$ ipython --no-banner

In [1]: import numpy as np

In [2]: np.set_printoptions(precision=1, suppress=True, linewidth=100)

In [3]: X = np.array([[0, -2], [0, 0]])

In [4]: M2 = np.array([[1, 0], [0, 0]])

In [5]: W2 = np.kron(M2, X)

In [6]: W2
Out[6]: 
array([[ 0, -2,  0,  0],
       [ 0,  0,  0,  0],
       [ 0,  0,  0,  0],
       [ 0,  0,  0,  0]])

In [7]: W2.shape
Out[7]: (4, 4)

In [8]: K = np.loadtxt("data.csv", delimiter=",")

In [9]: K.round(1) + 0
Out[9]: 
array([[ 0.7, -0.5,  0.1,  0.1, -0.5],
       [-0.5,  0.2,  0.2,  0.2, -0.8],
       [ 0.1,  0.2,  1. ,  0. ,  0.2],
       [ 0.1,  0.2,  0. ,  1. ,  0.2],
       [-0.5, -0.8,  0.2,  0.2,  0.2]])

In [10]: proj = np.triu(np.array([[2, 1, 1, 2, -2],
    ...:     [0, 2, 1, 0, 1],
    ...:     [-1, 0, -2, 2, 1],
    ...:     [1, 0, -1, -1, 2],
    ...:     [2, -1, 2, -1, 1]]), 1) + np.eye(5)

In [11]: M2 = proj @ K @ np.linalg.inv(proj)

In [12]: np.round(proj @ K - K @ proj, 1) + 0
Out[12]: 
array([[ 0.8,  1.6,  0.5,  0.1,  0.9],
       [-0.4, -0.2,  1.4,  0.8, -1.3],
       [-0.3, -0.6, -0.2,  0. , -0.4],
       [-1. , -1.7,  0.1,  0.2, -1.5],
       [ 0. ,  0.5,  1.3,  0.7, -0.7]])

In [13]: np.trace(M2), np.trace(K)
Out[13]: (np.float64(3.0), np.float64(3.0))

In [14]: m1 = np.array([[0, 5, 9], [0, 5, 9], [1, 6, 10], [0, 5, 9], [-2, 3, 7]])

In [15]: m1
Out[15]: 
array([[ 0,  5,  9],
       [ 0,  5,  9],
       [ 1,  6, 10],
       [ 0,  5,  9],
       [-2,  3,  7]])

In [16]: # rows and columns are dependent

In [17]: cov = m1.T @ m1

In [18]: print(np.allclose(cov, cov.T))
True

In [19]: np.round(np.linalg.svd(m1, compute_uv=False) ** 2, 1) + 0
Out[19]: array([511.3,   5.7,   0. ])

In [20]: (m1 @ m1.T).shape
Out[20]: (5, 5)

In [21]: print(cov)
[[  5   0  -4]
 [  0 120 216]
 [ -4 216 392]]

In [22]: np.round(np.linalg.eigvalsh(cov)[::-1], 1) + 0
Out[22]: array([511.3,   5.7,   0. ])

In [23]: np.trace(cov), (m1 ** 2).sum()
Out[23]: (np.int64(517), np.int64(517))

In [24]: w, V = np.linalg.eigh(cov)

In [25]: x0 = np.array([1, 0, 2])

In [26]: np.abs(cov).sum(axis=1).max(), round(np.abs(w).max(), 1)
Out[26]: (np.int64(612), np.float64(511.3))

In [27]: np.round(V * np.maximum(w, 0) @ V.T, 1) + 0
Out[27]: 
array([[  5.,   0.,  -4.],
       [  0., 120., 216.],
       [ -4., 216., 392.]])

In [28]: np.round(V * np.abs(w) @ V.T, 1) + 0
Out[28]: 
array([[  5.,   0.,  -4.],
       [  0., 120., 216.],
       [ -4., 216., 392.]])

In [29]: np.linalg.lstsq(m1[:-1].T, m1[-1])[2]
Out[29]: np.int32(2)

In [30]: print(np.abs(np.diag(np.linalg.qr(m1)[1])) > 1e-9)
[ True  True False]

In [31]: try:
    ...:     np.linalg.inv(m1)
    ...: except np.linalg.LinAlgError as e:
    ...:     print(repr(e))
    ...: 
LinAlgError('Last 2 dimensions of the array must be square')

In [32]: A = np.load("block0.npy")

In [33]: A
Out[33]: 
array([[ 4, -4,  2, -3, -5],
       [-4, -4,  1, -3,  3],
       [ 2,  1,  6, -4,  3],
       [-3, -3, -4,  0, -5],
       [-5,  3,  3, -5,  2]])

In [34]: # symmetric

In [35]: w, V = np.linalg.eig(A)

In [36]: np.sort(np.linalg.eigvals(A.T))
Out[36]: array([-8.4, -4.7,  0.1,  9. , 12. ])

In [37]: np.round(np.sort(np.linalg.eigvals(A @ A)), 1) + 0
Out[37]: array([  0. ,  22.4,  70.2,  81.6, 143.8])

In [38]: round(np.prod(w), 1)
Out[38]: np.float64(404.0)

In [39]: w
Out[39]: array([12. ,  9. , -8.4,  0.1, -4.7])

In [40]: np.round(np.linalg.norm(A) ** 2 / np.linalg.norm(A, 2) ** 2, 1)
Out[40]: np.float64(2.2)

In [41]: round(float(np.linalg.norm(A, 1)), 1), np.round(np.linalg.norm(A, np.inf), 1)
Out[41]: (18.0, np.float64(18.0))

In [42]: round(np.linalg.norm(A, "nuc"), 1)
Out[42]: np.float64(34.2)
